$ python3 -q
>>> import numpy as np
>>> from numpy import linalg as LA
>>> np.set_printoptions(precision=2, suppress=True, linewidth=160)
>>> rnd = lambda a: np.round(a, 2) + 0
>>> feats = np.load("data.npy")
>>> feats
array([[ 0, 35,  0, 26,  0],
       [ 0, 11,  0, 10,  0],
       [ 1,  0,  0,  2,  0],
       [ 0, 53,  0, 38,  0],
       [ 0, 23,  0, 18,  0],
       [73,  0,  8,  0, 33],
       [ 0, 11,  0, 10,  0],
       [33,  0,  3,  0, 13],
       [ 0, 17,  0, 14,  0],
       [ 0, 53,  0, 38,  0],
       [ 0,  5,  0,  6,  0],
       [ 0,  5,  0,  6,  0],
       [41,  0,  4,  0, 17]])
>>> rnd(LA.norm(feats, 2) / LA.norm(feats))
np.float64(0.75)
>>> np.argsort(-LA.norm(feats, axis=0).round(6), kind="stable")[:3]
array([0, 1, 3])
>>> LA.matrix_rank(feats, rtol=0.1)
np.int64(2)
>>> Uu, sv, Vh = LA.svd(feats)
>>> np.argmax(sv[:-1] / (sv[1:] + 1e-6)) + 1
np.int64(4)
>>> out = Uu[:, :4] @ np.diag(sv[:4]) @ Vh[:4]
>>> rnd(out)
array([[ 0.  , 35.  ,  0.  , 26.  ,  0.  ],
       [ 0.  , 11.  ,  0.  , 10.  ,  0.  ],
       [ 1.  ,  0.  , -0.03,  2.  ,  0.01],
       [ 0.  , 53.  ,  0.  , 38.  ,  0.  ],
       [ 0.  , 23.  ,  0.  , 18.  ,  0.  ],
       [73.  ,  0.  ,  8.  ,  0.  , 33.  ],
       [ 0.  , 11.  ,  0.  , 10.  ,  0.  ],
       [33.  ,  0.  ,  3.  ,  0.  , 13.  ],
       [ 0.  , 17.  ,  0.  , 14.  ,  0.  ],
       [ 0.  , 53.  ,  0.  , 38.  ,  0.  ],
       [ 0.  ,  5.  ,  0.01,  6.  ,  0.  ],
       [ 0.  ,  5.  ,  0.01,  6.  ,  0.  ],
       [41.  ,  0.  ,  4.  ,  0.  , 17.  ]])
>>> rnd(np.abs(feats - out).max())
np.float64(0.03)
>>> K = np.load("block15.npy")
>>> K
array([[ 0,  0,  0],
       [ 2, -2, -1],
       [ 0,  0,  0],
       [ 2,  0,  1],
       [ 2, -2, -1],
       [ 0,  0,  0],
       [ 2, -2, -1],
       [ 2,  0,  1],
       [ 4, -2, -1],
       [ 2,  0,  0],
       [ 0,  0, -1],
       [ 0,  0, -1],
       [ 2, -2, -1],
       [ 2, -2, -1],
       [ 0,  0,  0],
       [ 0,  0,  0],
       [ 2, -2, -1],
       [ 0,  0, -1],
       [ 0,  0,  0]])
>>> t3 = np.stack([feats, 5 * feats, feats[::-1]])
>>> LA.matrix_rank(t3.reshape(3, -1))
np.int64(2)
>>> np.einsum("bij,cij->bc", t3, t3)
array([[ 22049, 110245,  15991],
       [110245, 551225,  79955],
       [ 15991,  79955,  22049]])
>>> LA.matrix_rank(t3)
array([5, 5, 5])
